$ python -q
>>> import numpy as np
>>> import numpy.linalg as la
>>> np.set_printoptions(precision=2, suppress=True, linewidth=140, legacy="1.25")
>>> arr = np.loadtxt("layer1.csv", delimiter=",")
>>> print(arr)
[[-0.56 -0.56  0.6  -0.48  0.16]
 [-0.7  -0.7   0.75 -0.6   0.2 ]
 [ 0.7   0.7  -0.75  0.6  -0.2 ]
 [-0.56 -0.56  0.6  -0.48  0.16]
 [-0.56 -0.56  0.6  -0.48  0.16]]
>>> # rows 0 and 3 are equal
>>> M2 = np.array([[-1, 1, -1], [2, -3, 4], [-3, 1, 3], [2, -2, 3], [-5, 0, 1]])
>>> print(np.einsum("ij->j", arr))
[-1.68 -1.68  1.8  -1.44  0.48]
>>> print(la.matrix_rank(arr @ M2))
1
>>> print(np.vstack([arr, M2.T]).shape)
(8, 5)
>>> print(arr @ M2)
[[-4.12  2.68 -1.16]
 [-5.15  3.35 -1.45]
 [ 5.15 -3.35  1.45]
 [-4.12  2.68 -1.16]
 [-4.12  2.68 -1.16]]
>>> print(np.einsum("ik,kj->ij", arr, M2))
[[-4.12  2.68 -1.16]
 [-5.15  3.35 -1.45]
 [ 5.15 -3.35  1.45]
 [-4.12  2.68 -1.16]
 [-4.12  2.68 -1.16]]
>>> print(M2.T @ arr.T)
[[-4.12 -5.15  5.15 -4.12 -4.12]
 [ 2.68  3.35 -3.35  2.68  2.68]
 [-1.16 -1.45  1.45 -1.16 -1.16]]
>>> print(np.einsum("ik,kj->ji", arr, M2))
[[-4.12 -5.15  5.15 -4.12 -4.12]
 [ 2.68  3.35 -3.35  2.68  2.68]
 [-1.16 -1.45  1.45 -1.16 -1.16]]
>>> W0 = np.load("block7.npy")
>>> print(W0)
[[2 1 1 1 1 1 0]
 [0 0 2 2 2 3 3]
 [3 3 3 0 3 3 0]
 [2 3 3 1 3 2 1]
 [1 1 1 0 1 0 1]
 [2 3 3 1 3 2 1]
 [0 3 1 2 3 0 1]]
>>> rk = la.matrix_rank(W0)
>>> print(rk)
6
>>> ns = la.svd(W0)[2][rk:].T
>>> print([int(la.matrix_rank(W0[:i])) for i in range(1, len(W0) + 1)])
[1, 2, 3, 4, 5, 5, 6]
>>> print([int(la.matrix_rank(W0[:, :j + 1])) for j in range(7)])
[1, 2, 3, 4, 5, 6, 6]
>>> print(la.matrix_rank(W0.T @ W0), la.matrix_rank(W0 @ W0.T))
6 6
>>> assert W0 == W0.T
Traceback (most recent call last):
  File "<python-input-22>", line 1, in <module>
    assert W0 == W0.T
           ^^^^^^^^^^
ValueError: The truth value of an array with more than one element is ambiguous. Use a.any() or a.all()
>>> print((W0 + W0.T) / 2)
[[2.  0.5 2.  1.5 1.  1.5 0. ]
 [0.5 0.  2.5 2.5 1.5 3.  3. ]
 [2.  2.5 3.  1.5 2.  3.  0.5]
 [1.5 2.5 1.5 1.  1.5 1.5 1.5]
 [1.  1.5 2.  1.5 1.  1.5 2. ]
 [1.5 3.  3.  1.5 1.5 2.  0.5]
 [0.  3.  0.5 1.5 2.  0.5 1. ]]
>>> print(np.round(np.abs(la.eigvals(W0)).max(), 2))
10.99
>>> print(np.trace(W0))
10
>>> print(la.matrix_power(W0, 2))
[[12 12 14  6 14 12  6]
 [18 32 26 11 32 16 10]
 [24 24 30 12 30 27 15]
 [22 26 30 13 32 26 16]
 [ 6  8  8  5 10  7  5]
 [22 26 30 13 32 26 16]
 [10 15 19 10 21 16 15]]
>>> left, s, Vt = la.svd(W0)
>>> vecs = Vt[:(s > 1e-8).sum()]
>>> rng = np.random.default_rng(93)
>>> vec = W0[1] + -1 * W0[4] + rng.integers(2) * np.eye(7)[4]
>>> print(vec)
[-1. -1.  1.  2.  2.  3.  2.]
>>> print(np.round(la.norm(vec - vecs.T @ vecs @ vec), 2))
0.6
>>> print(np.allclose(vecs.T @ vecs @ vec, vec))
False
>>> print(np.round(vecs.T @ vecs, 2) + 0)
[[ 1.    0.    0.    0.    0.    0.    0.  ]
 [ 0.    0.64  0.18  0.    0.36 -0.18 -0.18]
 [ 0.    0.18  0.91  0.   -0.18  0.09  0.09]
 [ 0.    0.    0.    1.    0.    0.    0.  ]
 [ 0.    0.36 -0.18  0.    0.64  0.18  0.18]
 [ 0.   -0.18  0.09  0.    0.18  0.91 -0.09]
 [ 0.   -0.18  0.09  0.    0.18 -0.09  0.91]]
>>> print(np.diag(vecs.T @ vecs))
[1.   0.64 0.91 1.   0.64 0.91 0.91]
>>> J = np.loadtxt("case1.csv", delimiter=",")
>>> print(J)
[[-0.22 -0.54 -0.75  0.3   0.07]
 [ 0.48 -0.5  -0.06 -0.66 -0.27]
 [ 0.59  0.37 -0.41 -0.06  0.58]
 [-0.43 -0.27  0.22 -0.43  0.72]
 [ 0.43 -0.49  0.46  0.54  0.26]]
>>> print(round(la.eigvals(J).sum().real, 2))
-1.3
>>> print(np.poly(J))
[ 1.    1.3   0.35 -0.35 -1.3  -1.  ]
>>> print(np.round(la.det(2 * J), 2), round(la.det(J), 2))
32.0 1.0
>>> print(np.round(la.det(J.T), 2))
1.0
>>> print(la.eigvals(J))
[ 1.  +0.j   -0.16+0.99j -0.16-0.99j -0.98+0.18j -0.98-0.18j]
>>> O, r_ = la.qr(J)
>>> print(np.allclose(r_.T @ r_, J.T @ J))
True
>>> print(abs(r_[0, 0]), round(float(la.norm(J[:, 0])), 2))
1.0 1.0
>>> print(O)
[[-0.22 -0.54 -0.75  0.3   0.07]
 [ 0.48 -0.5  -0.06 -0.66 -0.27]
 [ 0.59  0.37 -0.41 -0.06  0.58]
 [-0.43 -0.27  0.22 -0.43  0.72]
 [ 0.43 -0.49  0.46  0.54  0.26]]
>>> print(np.round(O.T @ O, 2) + 0)
[[1. 0. 0. 0. 0.]
 [0. 1. 0. 0. 0.]
 [0. 0. 1. 0. 0.]
 [0. 0. 0. 1. 0.]
 [0. 0. 0. 0. 1.]]
>>> print(la.lstsq(W0[:-1].T, W0[-1])[2])
5
>>> print(np.round(W0 @ la.pinv(W0) @ W0, 2) + 0)
[[2. 1. 1. 1. 1. 1. 0.]
 [0. 0. 2. 2. 2. 3. 3.]
 [3. 3. 3. 0. 3. 3. 0.]
 [2. 3. 3. 1. 3. 2. 1.]
 [1. 1. 1. 0. 1. 0. 1.]
 [2. 3. 3. 1. 3. 2. 1.]
 [0. 3. 1. 2. 3. 0. 1.]]
>>> print(np.round(np.trace(la.pinv(W0) @ W0), 2))
6.0
>>> print(np.allclose(W0[:-1].T @ la.lstsq(W0[:-1].T, W0[-1])[0], W0[-1]))
False
>>> M2 = la.invert(J)
Traceback (most recent call last):
  File "<python-input-52>", line 1, in <module>
    M2 = la.invert(J)
         ^^^^^^^^^
AttributeError: module 'numpy.linalg' has no attribute 'invert'
>>> M2 = la.inv(J)
>>> print(round(la.cond(J), 2))
1.0
>>> print(np.round(J @ M2, 2) + 0)
[[1. 0. 0. 0. 0.]
 [0. 1. 0. 0. 0.]
 [0. 0. 1. 0. 0.]
 [0. 0. 0. 1. 0.]
 [0. 0. 0. 0. 1.]]
>>> print(la.inv(M2))
[[-0.22 -0.54 -0.75  0.3   0.07]
 [ 0.48 -0.5  -0.06 -0.66 -0.27]
 [ 0.59  0.37 -0.41 -0.06  0.58]
 [-0.43 -0.27  0.22 -0.43  0.72]
 [ 0.43 -0.49  0.46  0.54  0.26]]
>>> def softmax(z):
...     e = np.exp(z - z.max(axis=-1, keepdims=True))
...     return e / e.sum(axis=-1, keepdims=True)
... 
>>> print(np.round(softmax(10 * J[1]), 2) + 0)
[0.99 0.   0.   0.   0.  ]
>>> print(softmax(J).sum(axis=1))
[1. 1. 1. 1. 1.]
>>> print(softmax(J[1] + 3))
[0.36 0.14 0.21 0.12 0.17]
>>> scores = J @ J.T / np.sqrt(5)
>>> print(softmax(scores)[1] @ J)
[ 0.2  -0.31 -0.1  -0.12  0.21]
>>> print(softmax(scores + np.triu(np.full(scores.shape, -np.inf), 1)))
[[1.   0.   0.   0.   0.  ]
 [0.39 0.61 0.   0.   0.  ]
 [0.28 0.28 0.44 0.   0.  ]
 [0.22 0.22 0.22 0.34 0.  ]
 [0.18 0.18 0.18 0.18 0.28]]
>>> print(softmax(scores))
[[0.28 0.18 0.18 0.18 0.18]
 [0.18 0.28 0.18 0.18 0.18]
 [0.18 0.18 0.28 0.18 0.18]
 [0.18 0.18 0.18 0.28 0.18]
 [0.18 0.18 0.18 0.18 0.28]]
>>> K = np.load("data.npy")
>>> print(K)
[[  0   1   8   5   2   8  -1  10  -9]
 [ -1   0   4  -4  -3  -6   4   7   5]
 [ -8  -4   0   9 -14  -6  13   3  14]
 [ -5   4  -9   0  -3   2  12   2  -6]
 [ -2   3  14   3   0   5 -15  -2   2]
 [ -8   6   6  -2  -5   0  -3  -1   7]
 [  1  -4 -13 -12  15   3   0 -12   6]
 [-10  -7  -3  -2   2   1  12   0  -9]
 [  9  -5 -14   6  -2  -7  -6   9   0]]
>>> labels = rng.permutation(9)
>>> print(labels)
[7 3 1 2 0 4 6 5 8]
>>> M2 = K[labels][:, labels]
>>> print(M2)
[[  0  -2  -7  -3 -10   2  12   1  -9]
 [  2   0   4  -9  -5  -3  12   2  -6]
 [  7  -4   0   4  -1  -3   4  -6   5]
 [  3   9  -4   0  -8 -14  13  -6  14]
 [ 10   5   1   8   0   2  -1   8  -9]
 [ -2   3   3  14  -2   0 -15   5   2]
 [-12 -12  -4 -13   1  15   0   3   6]
 [ -1  -2   6   6  -8  -5  -3   0   7]
 [  9   6  -5 -14   9  -2  -6  -7   0]]
>>> print(np.trace(M2))
0
>>> print(np.allclose(M2, K))
False
>>> print(np.round(np.sort(np.abs(la.eigvals(M2))), 2) + 0)
[ 0.    7.54  7.54 11.09 11.09 25.32 25.32 33.89 33.89]
>>> print(np.diag(M2))
[0 0 0 0 0 0 0 0 0]
>>> mat, _ = la.qr(np.array([[-0.7, 1.4, 0.8, -0.2, -1.7],
...     [-0.4, 1.4, -0.2, 0.1, 0.7],
...     [0.3, 0.9, -0.6, -0.2, -0.6],
...     [1.0, 0.8, -1.3, -0.5, -0.8],
...     [0.7, 0.9, -1.3, -0.2, -2.2]]))
>>> print(mat)
[[-0.47 -0.58 -0.59 -0.02  0.3 ]
 [-0.27 -0.58  0.63 -0.32 -0.31]
 [ 0.2  -0.35 -0.06  0.8  -0.45]
 [ 0.67 -0.29 -0.37 -0.49 -0.29]
 [ 0.47 -0.34  0.33  0.16  0.73]]
>>> vec = np.array([1, 3, 2, 2, 3])
>>> rhs = mat @ vec
>>> coef, lr = np.zeros(5), 1 / la.norm(mat, 2) ** 2
>>> for i in range(8):
...     coef -= lr * mat.T @ (mat @ coef - rhs)
...     if i % 2 == 0: print(i, round(la.norm(mat @ coef - rhs), 2))
... 
0 0.0
2 0.0
4 0.0
6 0.0
>>> print(round(la.cond(mat), 2))
1.0
>>> vec = np.array([-1, -2, 1, 1, 2])
>>> a = np.maximum(mat @ vec, 0)
>>> print(a)
[1.62 1.11 0.35 0.   2.16]
>>> print(mat * (a > 1e-9)[:, None])
[[-0.47 -0.58 -0.59 -0.02  0.3 ]
 [-0.27 -0.58  0.63 -0.32 -0.31]
 [ 0.2  -0.35 -0.06  0.8  -0.45]
 [ 0.   -0.   -0.   -0.   -0.  ]
 [ 0.47 -0.34  0.33  0.16  0.73]]
>>> print(mat.T @ a)
[ 0.03 -2.45  0.43  0.25  1.55]
>>> print(np.tanh(mat @ vec))
[ 0.92  0.81  0.34 -0.91  0.97]
>>> print(np.maximum(mat @ (3 * vec), 0))
[4.85 3.34 1.06 0.   6.48]
>>> hat = np.triu(np.array([[-1, 1, 3, -3, -2],
...     [0, 3, -1, 1, 1],
...     [3, -3, -2, -2, 3],
...     [-2, 3, 0, -3, -1],
...     [2, -2, 3, -1, -2]]), 1) + np.eye(5)
>>> M2 = hat @ mat @ la.inv(hat)
>>> print(np.round(np.trace(M2), 2), round(float(np.trace(mat)), 2))
-0.86 -0.86
>>> print(round(float(la.det(M2)), 2))
1.0
>>> print(np.poly(M2))
[ 1.    0.86  0.06 -0.06 -0.86 -1.  ]
>>> print(la.pinv(mat))
[[-0.47 -0.27  0.2   0.67  0.47]
 [-0.58 -0.58 -0.35 -0.29 -0.34]
 [-0.59  0.63 -0.06 -0.37  0.33]
 [-0.02 -0.32  0.8  -0.49  0.16]
 [ 0.3  -0.31 -0.45 -0.29  0.73]]
>>> m1 = rng.normal(size=(37, 5))
>>> m1 = 10 * m1 / la.norm(m1, axis=1, keepdims=True)
>>> print(m1)
[[-3.8  -6.06  4.37  1.13  5.33]
 [ 7.09  2.92 -3.98 -2.2   4.54]
 [ 6.32  5.46  1.61 -3.69 -3.76]
 [ 0.44 -1.81  5.95 -7.41  2.49]
 [-1.69 -1.04 -3.15  8.45 -3.84]
 [ 8.79  0.76  3.36  3.3  -0.17]
 [ 3.05 -0.85 -9.45  0.61 -0.45]
 [ 3.3  -6.39  5.74  1.79 -3.5 ]
 [-2.49 -7.02  0.81  1.43 -6.47]
 [-0.13  4.49  2.39 -8.48  1.5 ]
 [ 3.95 -0.94 -5.04  7.46 -1.61]
 [-1.83 -0.63 -4.57  8.56 -1.44]
 [-3.17  2.95 -8.44  3.15 -0.37]
 [-3.1   5.21  4.41 -3.72  5.47]
 [ 6.88 -4.37  3.11 -3.93  2.92]
 [-0.49  1.73 -8.35  1.26  5.05]
 [-1.85  5.9   6.17 -1.97  4.45]
 [ 8.71  2.9  -1.86 -3.5   0.01]
 [ 4.21 -2.28 -3.21  5.76 -5.79]
 [-4.09 -7.45 -3.13  2.25  3.59]
 [-1.05  3.39  7.96  3.31  3.62]
 [ 4.43  1.45  7.62  4.45  0.68]
 [-2.31  8.13 -0.66  5.21 -1.03]
 [ 2.73 -6.2   0.29 -4.83  5.54]
 [ 0.77  1.   -1.92 -5.07 -8.31]
 [-2.41  3.73 -5.64  6.43 -2.68]
 [-0.17 -8.61 -2.13  0.82 -4.54]
 [-0.35  4.73  6.94  5.11  1.78]
 [ 2.12  6.64  6.02 -3.84 -0.71]
 [ 3.57 -3.42  3.44  7.98 -0.08]
 [ 0.36  7.08 -2.73  4.86 -4.32]
 [ 3.32 -8.06 -0.57  3.11 -3.74]
 [ 5.12 -2.58  0.53  2.75 -7.7 ]
 [ 1.47  0.62  7.83  0.52 -5.99]
 [ 0.88  7.3   0.47 -5.36 -4.12]
 [ 4.42  5.24  6.13  1.69 -3.54]
 [-4.87 -1.57  2.41  6.13  5.51]]
>>> Xs = m1 - m1.mean(axis=0)
>>> left, s, Vt = la.svd(Xs, full_matrices=False)
>>> print(np.abs(left[:, 0]).argmax())
28
>>> print(np.abs(Vt[-1]))
[0.76 0.06 0.06 0.35 0.54]
>>> Xs = m1 - m1.mean(axis=0)
>>> vecs = la.svd(Xs)[2][:4]
>>> M2 = Xs - Xs @ vecs.T @ vecs
>>> print(la.norm(M2, axis=1).round(6).argmax())
24
>>> print(round(la.norm(M2) / la.norm(Xs), 2))
0.31
>>> print(np.diag(vecs.T @ vecs))
[0.43 1.   1.   0.88 0.7 ]
